$ python3 -q
>>> import numpy as np
>>> from numpy import linalg as LA
>>> np.set_printoptions(suppress=True, linewidth=200)
>>> sig = 20 * 0.7 ** np.arange(4)
>>> rng = np.random.default_rng(4800)
>>> X = rng.normal(size=(27, 4)) * rng.permutation(sig)
>>> X.round(2)
array([[  2.06,  -3.51, -18.87,  -1.57],
       [ 17.32,   4.43, -23.18,   4.55],
       [ -2.89,  14.55,  22.98, -18.09],
       [-11.1 ,   9.3 ,  39.73,  -9.81],
       [-21.25,   2.29, -22.55,  -8.74],
       [-13.34,  -0.19, -25.89,  -5.65],
       [-21.08,   8.64,  -3.13,   0.18],
       [ -9.06,   1.27,  16.1 ,  18.5 ],
       [ 20.57,   6.42,  -1.62,   4.28],
       [-22.09,  -2.48,   9.52,   5.46],
       [ 19.29,   3.78,   3.42,   8.01],
       [  1.44,   1.93, -20.65,  -9.27],
       [  1.37,  -4.91, -17.96,   1.37],
       [-20.18,  -6.9 ,  -3.14, -13.88],
       [-21.75,  -4.82,  -8.41,  10.64],
       [-14.65,   2.02,  -7.52,   2.99],
       [ 10.98,   1.73,  -5.75,   1.02],
       [-21.61,   5.31,  -4.79, -19.34],
       [-16.01,   4.8 , -16.19, -13.47],
       [-10.19,   1.56,   9.38,  -1.19],
       [ 12.21,  -1.32, -24.17,   3.68],
       [ 10.33,  -5.19,  12.01,   7.89],
       [ 21.96,  -3.53,  -5.49,   0.29],
       [ 12.87,   3.66,  30.77,  -2.88],
       [  1.18,   2.25,   9.12,  -2.58],
       [-38.06,   7.48,  20.42,   7.72],
       [-13.17,  -0.85, -15.79,  11.51]])
>>> Y = np.array([[1, 1], [0, 0], [1, 1], [0, 0]])
>>> LA.matrix_rank(np.vstack([X, Y.T]))
np.int64(4)
>>> np.round(np.einsum("ij->j", X), 2)
array([-124.87,   47.69,  -51.64,  -18.39])
>>> np.vstack([X, Y.T]).shape
(29, 4)
>>> data = np.arange(4).reshape(2, 2) + -3
>>> data
array([[-3, -2],
       [-1,  0]])
>>> O = data.astype(float).copy()
>>> for j in range(2):
...     O[:, j] -= O[:, :j] @ (O[:, :j].T @ O[:, j])
...     O[:, j] /= LA.norm(O[:, j])
... 
>>> np.round(O.T @ data, 2) + 0
array([[3.16, 1.9 ],
       [0.  , 0.63]])
>>> vec = np.array([2, 1])
>>> h = np.maximum(data @ vec, 0)
>>> data.T @ h
array([0, 0])
>>> np.maximum(data @ (3 * vec), 0)
array([0, 0])
>>> data * (h > 1e-9)[:, None]
array([[0, 0],
       [0, 0]])
>>> h
array([0, 0])
>>> M = np.load("data.npy")
>>> M
array([[ 1.98,  1.  ,  2.03,  2.02],
       [ 2.01,  1.02,  1.96,  2.01],
       [ 1.96,  1.02,  2.01,  1.98],
       [ 1.99,  1.  ,  1.98,  2.  ],
       [ 2.  ,  0.99,  1.99,  1.99],
       [ 2.  ,  1.  ,  2.02,  2.02],
       [ 2.01,  1.02,  1.98,  2.  ],
       [ 2.01,  1.03,  1.96,  1.99],
       [ 1.99,  0.98,  1.95,  2.02],
       [ 1.97,  0.98,  1.99,  1.97],
       [ 2.  ,  0.97,  1.96,  1.98],
       [ 2.  ,  1.01,  1.99,  2.  ],
       [ 1.97,  0.98,  2.01,  2.  ],
       [ 1.98,  1.01,  2.04,  1.98],
       [ 4.01, -0.01,  5.02,  4.01],
       [ 3.99, -0.02,  4.99,  4.02],
       [ 4.01,  0.  ,  5.  ,  4.02],
       [ 4.  ,  0.  ,  4.98,  3.98],
       [ 4.03,  0.  ,  4.99,  4.01],
       [ 4.  , -0.04,  5.03,  4.01],
       [ 3.99,  0.03,  5.02,  4.  ],
       [ 4.01, -0.02,  5.  ,  4.02],
       [ 3.99, -0.02,  5.  ,  3.99],
       [ 3.99, -0.01,  5.02,  3.99],
       [ 3.97, -0.01,  4.96,  3.98],
       [ 4.  ,  0.  ,  5.  ,  3.97],
       [ 4.04,  0.02,  4.97,  3.98],
       [ 3.98,  0.01,  4.99,  3.96]])
>>> dist = LA.norm(M[:, None] - M[None], axis=-1)
>>> (dist + 1e9 * np.eye(28)).round(6).argmin(axis=1)
array([ 5,  6, 13, 11,  3,  0, 11,  1,  3, 12,  4,  3,  0,  2, 16, 21, 21, 25, 16, 14, 23, 16, 23, 22, 17, 17, 18, 25])
>>> dist[15].round(2)
array([4.22, 4.27, 4.27, 4.26, 4.25, 4.22, 4.26, 4.28, 4.27, 4.28, 4.28, 4.25, 4.25, 4.24, 0.04, 0.  , 0.03, 0.05, 0.05, 0.05, 0.06, 0.02, 0.03, 0.04, 0.05, 0.06, 0.08, 0.07])
>>> np.round(LA.norm(M - M.mean(axis=0), axis=1), 2)
array([2.09, 2.14, 2.14, 2.13, 2.12, 2.09, 2.13, 2.15, 2.14, 2.14, 2.15, 2.12, 2.12, 2.11, 2.15, 2.13, 2.14, 2.11, 2.14, 2.16, 2.13, 2.15, 2.12, 2.14, 2.08, 2.11, 2.11, 2.09])
>>> dist[:5, :5].round(2)
array([[0.  , 0.08, 0.05, 0.05, 0.05],
       [0.08, 0.  , 0.08, 0.04, 0.05],
       [0.05, 0.08, 0.  , 0.05, 0.05],
       [0.05, 0.04, 0.05, 0.  , 0.02],
       [0.05, 0.05, 0.05, 0.02, 0.  ]])
>>> A = np.loadtxt("block7.csv", delimiter=",")
>>> A
array([[ 21.81,  -5.41,  18.38, -11.8 ,  14.94],
       [ 24.11,  -8.77,  15.71, -15.37,  15.84],
       [ 24.43,  -5.07,  17.69, -14.75,  16.3 ],
       [ 23.07,  -6.89,  19.01, -13.56,  16.36],
       [ 23.61,  -4.97,  18.33, -13.77,  14.11],
       [-14.51,  20.1 , -28.68,  19.3 , -25.53],
       [ 22.67,  -5.55,  18.  , -14.35,  17.21],
       [-13.71,  21.43, -26.74,  19.41, -26.55],
       [-12.36,  19.18, -26.38,  19.29, -26.1 ],
       [-14.5 ,  20.94, -26.84,  18.59, -25.61],
       [ 23.37,  -7.4 ,  18.04, -14.71,  16.1 ],
       [-13.82,  18.79, -27.1 ,  17.24, -24.7 ],
       [ 22.14,  -5.49,  18.15, -14.22,  15.78],
       [-11.37,  21.45, -28.31,  17.65, -25.2 ],
       [-14.92,  19.47, -28.25,  18.81, -27.37],
       [ 22.89,  -6.76,  17.41, -13.38,  16.67],
       [-13.51,  19.35, -26.27,  17.1 , -27.47],
       [ 23.91,  -8.73,  19.37, -14.45,  16.61],
       [ 23.68,  -6.93,  17.51, -13.96,  16.23],
       [-14.08,  19.04, -28.  ,  18.65, -26.67],
       [-14.37,  19.75, -27.9 ,  17.29, -25.29],
       [-16.17,  19.56, -26.22,  18.34, -24.42],
       [ 24.88,  -8.27,  18.89, -14.22,  16.07],
       [ 24.72,  -6.24,  18.54, -15.84,  15.14]])
>>> vec = np.array([1, 4, 1, 3, 3])
>>> y = A @ vec
>>> np.round(LA.solve(A.T @ A, A.T @ y), 2)
array([1., 4., 1., 3., 3.])
>>> np.round(LA.lstsq(A, y)[0], 2)
array([1., 4., 1., 3., 3.])
>>> y = y + 0.02 * rng.normal(size=24)
>>> y.round(2)
array([27.97,  6.16, 26.48, 22.94, 23.09, 18.54, 27.02, 23.88, 17.55, 21.39, 15.97, 11.91, 22.99, 23.45,  9.01, 23.14,  6.53, 14.84, 20.27, 10.01, 12.74, 17.61, 16.24, 16.17])
>>> c, *_ = LA.lstsq(A, y)
>>> c.round(2)
array([1.  , 4.  , 1.  , 3.01, 3.  ])
>>> c.round()
array([1., 4., 1., 3., 3.])
>>> np.round(A.T @ (y - A @ c), 2) + 0
array([0., 0., 0., 0., 0.])
>>> [round(float(LA.norm(LA.solve(A.T @ A + lam * np.eye(5), A.T @ y))), 2) for lam in (0, 1, 10, 100)]
[6.0, 5.76, 4.39, 2.2]
>>> idx = A[:, 0] > np.median(A[:, 0])
>>> f = A[idx].mean(axis=0) - A[~idx].mean(axis=0)
>>> ((A - A.mean(axis=0)) @ f > 0).astype(int)
array([1, 1, 1, 1, 1, 0, 1, 0, 0, 0, 1, 0, 1, 0, 0, 1, 0, 1, 1, 0, 0, 0, 1, 1])
>>> round(float((((A - A.mean(axis=0)) @ f > 0) == idx).mean()), 2)
0.96
>>> idx.astype(int)
array([0, 1, 1, 1, 1, 0, 1, 0, 0, 0, 1, 0, 1, 0, 0, 1, 0, 1, 1, 0, 0, 0, 1, 1])
>>> f, g = A[9], A[10]
>>> round(f @ g, 2)
np.float64(-1663.79)
>>> np.round(f @ f, 2)
np.float64(2370.58)
>>> pr = (f @ g) / (f @ f) * f
>>> np.round(g - pr, 2)
array([13.19,  7.3 , -0.8 , -1.66, -1.87])
>>> round(float(LA.norm(f + g) ** 2 + LA.norm(f - g) ** 2), 2)
7545.06
>>> round((g - pr) @ f, 2)
np.float64(-0.0)
>>> U, sig, VT = LA.svd(M)
>>> np.argmax(sig[:-1] / (sig[1:] + 1e-6)) + 1
np.int64(2)
>>> Y = U[:, :2] @ np.diag(sig[:2]) @ VT[:2]
>>> round(LA.norm(M - Y) / LA.norm(M), 2)
np.float64(0.0)
>>> np.round(LA.norm(M - Y, 2), 2), round(sig[2], 2)
(np.float64(0.12), np.float64(0.12))
>>> LA.matrix_rank(M, rtol=0.05)
np.int64(2)
>>> round(np.abs(M - Y).max(), 2)
np.float64(0.04)
>>> Y.round(2) + 0
array([[ 2.01,  0.99,  2.01,  2.01],
       [ 1.99,  1.03,  1.98,  2.  ],
       [ 1.99,  1.01,  1.98,  1.99],
       [ 1.99,  1.  ,  1.99,  1.99],
       [ 1.99,  0.99,  1.99,  2.  ],
       [ 2.01,  1.  ,  2.02,  2.02],
       [ 2.  ,  1.02,  1.99,  2.  ],
       [ 1.99,  1.04,  1.97,  2.  ],
       [ 1.98,  1.  ,  1.98,  1.99],
       [ 1.97,  0.98,  1.98,  1.98],
       [ 1.97,  0.98,  1.98,  1.98],
       [ 2.  ,  1.01,  1.99,  2.  ],
       [ 1.99,  0.98,  2.  ,  1.99],
       [ 2.  ,  0.99,  2.  ,  2.01],
       [ 4.01, -0.01,  5.02,  4.01],
       [ 4.  , -0.01,  5.  ,  4.  ],
       [ 4.01,  0.  ,  5.01,  4.01],
       [ 3.99,  0.  ,  4.98,  3.99],
       [ 4.01,  0.01,  5.01,  4.01],
       [ 4.01, -0.04,  5.03,  4.  ],
       [ 4.01,  0.02,  5.  ,  4.01],
       [ 4.01, -0.01,  5.01,  4.  ],
       [ 3.99, -0.02,  5.  ,  3.99],
       [ 4.  , -0.02,  5.01,  4.  ],
       [ 3.97, -0.01,  4.97,  3.97],
       [ 3.99, -0.01,  4.99,  3.99],
       [ 4.  ,  0.03,  4.98,  4.  ],
       [ 3.98,  0.  ,  4.97,  3.98]])
>>> O, _ = LA.qr(np.array([[1.2, 0.7, 0.1, -0.3, -0.9, 1.3],
...     [-1.0, 0.2, -1.4, 0.1, 1.4, -1.1],
...     [1.0, -0.7, -0.5, 0.7, -1.2, -0.2],
...     [0.6, -0.5, -0.1, 0.4, -1.1, -0.9],
...     [0.6, -2.0, 1.2, 0.4, 1.2, 0.5],
...     [0.6, 0.8, -0.5, -1.2, 0.2, -0.1]]))
>>> evecs, _ = LA.qr(np.array([[0.3, -0.6, 1.4, -0.2, -0.9],
...     [0.8, -0.3, 0.8, 1.8, 0.4],
...     [-0.2, 0.0, 0.0, -1.2, -0.7],
...     [-2.8, 1.9, -1.2, 1.2, -1.2],
...     [0.8, -0.8, 0.0, -1.5, 0.4]]))
>>> sig = 20 * 0.9 ** np.arange(5)
>>> E = O[:, :5] * sig @ evecs[:5]
>>> E.round(2)
array([[  2.81,  -8.24,   7.67,   9.07,  -6.63],
       [  1.9 ,   1.17, -10.13,  -6.99,  -9.97],
       [ -4.59, -10.68,   4.87,  -7.  ,  -3.16],
       [ -4.02,  -3.64,   5.53,  -6.1 ,   2.17],
       [  3.67, -11.45,  -6.33,  -0.72,  10.29],
       [ 12.54,   0.41,   7.91,  -4.75,  -1.14]])
>>> vec = np.array([2, 2, 1, 1, 2])
>>> y = E @ vec
>>> np.round(LA.lstsq(E, y)[0], 2)
array([2., 2., 1., 1., 2.])
>>> np.round(LA.pinv(E) @ E, 2) + 0
array([[1., 0., 0., 0., 0.],
       [0., 1., 0., 0., 0.],
       [0., 0., 1., 0., 0.],
       [0., 0., 0., 1., 0.],
       [0., 0., 0., 0., 1.]])
>>> y.round(2)
array([ -7.39, -30.9 , -38.98, -11.54,  -2.02,  26.8 ])
>>> y = y + 0.02 * rng.normal(size=6)
>>> y.round(2)
array([ -7.42, -30.87, -39.  , -11.54,  -2.01,  26.8 ])
>>> c, *_ = LA.lstsq(E, y)
>>> c.round()
array([2., 2., 1., 1., 2.])
>>> np.round(E.T @ (y - E @ c), 2) + 0
array([0., 0., 0., 0., 0.])
>>> c.round(2)
array([2., 2., 1., 1., 2.])
>>> P = E @ LA.solve(E.T @ E, E.T)
>>> LA.matrix_rank(np.eye(6) - P)
np.int64(1)
>>> np.allclose(P @ P, P)
True
>>> P.round(2)
array([[ 0.93, -0.07,  0.14, -0.2 , -0.02,  0.02],
       [-0.07,  0.94,  0.13, -0.19, -0.02,  0.02],
       [ 0.14,  0.13,  0.72,  0.4 ,  0.04, -0.04],
       [-0.2 , -0.19,  0.4 ,  0.42, -0.06,  0.06],
       [-0.02, -0.02,  0.04, -0.06,  0.99,  0.01],
       [ 0.02,  0.02, -0.04,  0.06,  0.01,  0.99]])
>>> F = np.load("run16.npy")
>>> F
array([[ 1,  1,  1,  1,  1,  1,  1,  1],
       [ 1,  1,  1,  1, -1, -1, -1, -1],
       [ 1, -1,  1, -1,  1, -1,  1, -1],
       [ 1, -1,  1, -1, -1,  1, -1,  1]])
>>> Y = np.c_[E[:, :2] @ np.array([[-2, 3], [5, 4]]), np.array([0, -2, -1, 3, -3, -3])]
>>> Y.round(2)
array([[-46.82, -24.54,   0.  ],
       [  2.06,  10.41,  -2.  ],
       [-44.2 , -56.47,  -1.  ],
       [-10.15, -26.6 ,   3.  ],
       [-64.59, -34.77,  -3.  ],
       [-23.01,  39.29,  -3.  ]])
>>> np.round(LA.norm(LA.qr(E)[0].T @ Y, axis=0) ** 2 / ((Y ** 2).sum(axis=0) + 1e-12), 2)
array([1.  , 1.  , 0.84])
>>> Y = F / np.sqrt((F ** 2).mean(axis=1, keepdims=True))
>>> Y[2]
array([ 1., -1.,  1., -1.,  1., -1.,  1., -1.])
>>> LA.matrix_rank(F - F.mean(axis=1, keepdims=True))
np.int64(3)
>>> F - F.mean(axis=1, keepdims=True)
array([[ 0.,  0.,  0.,  0.,  0.,  0.,  0.,  0.],
       [ 1.,  1.,  1.,  1., -1., -1., -1., -1.],
       [ 1., -1.,  1., -1.,  1., -1.,  1., -1.],
       [ 1., -1.,  1., -1., -1.,  1., -1.,  1.]])
>>> LA.matrix_rank(Y) == LA.matrix_rank(F)
np.True_
>>> th = np.sort(rng.uniform(-2, 2, 21))
>>> feats = np.c_[th, th ** 2, th ** 3] @ np.array([[3, 2, 0, 3], [1, 3, 0, 0], [3, 3, 3, 3]])
>>> feats.round(2) + 0
array([[-17.37,  -9.76, -15.17, -20.32],
       [ -6.51,  -2.8 ,  -4.4 ,  -7.8 ],
       [ -3.26,  -1.2 ,  -1.51,  -3.89],
       [ -2.14,  -0.78,  -0.68,  -2.51],
       [ -2.13,  -0.78,  -0.67,  -2.5 ],
       [ -1.81,  -0.68,  -0.48,  -2.11],
       [ -1.22,  -0.51,  -0.19,  -1.37],
       [ -1.19,  -0.5 ,  -0.18,  -1.34],
       [ -1.07,  -0.46,  -0.13,  -1.19],
       [ -0.07,  -0.04,   0.  ,  -0.07],
       [  0.19,   0.13,   0.  ,   0.18],
       [  0.41,   0.32,   0.01,   0.39],
       [  0.65,   0.53,   0.02,   0.61],
       [  0.91,   0.78,   0.05,   0.84],
       [  3.33,   3.55,   0.89,   2.89],
       [  5.73,   6.45,   2.2 ,   4.91],
       [  6.61,   7.52,   2.75,   5.66],
       [ 10.97,  12.8 ,   5.71,   9.43],
       [ 15.28,  17.97,   8.9 ,  13.21],
       [ 28.58,  33.68,  19.5 ,  25.1 ],
       [ 30.93,  36.43,  21.44,  27.22]])
>>> idx = feats[:, 0] > np.median(feats[:, 0])
>>> f = feats[idx].mean(axis=0) - feats[~idx].mean(axis=0)
>>> ((feats - feats.mean(axis=0)) @ f > 0).astype(int)
array([0, 0, 0, 0, 0, 0, 0, 0, 0, 0, 0, 0, 0, 0, 0, 1, 1, 1, 1, 1, 1])
>>> f.round(2)
array([13.66, 13.58,  8.27, 12.93])
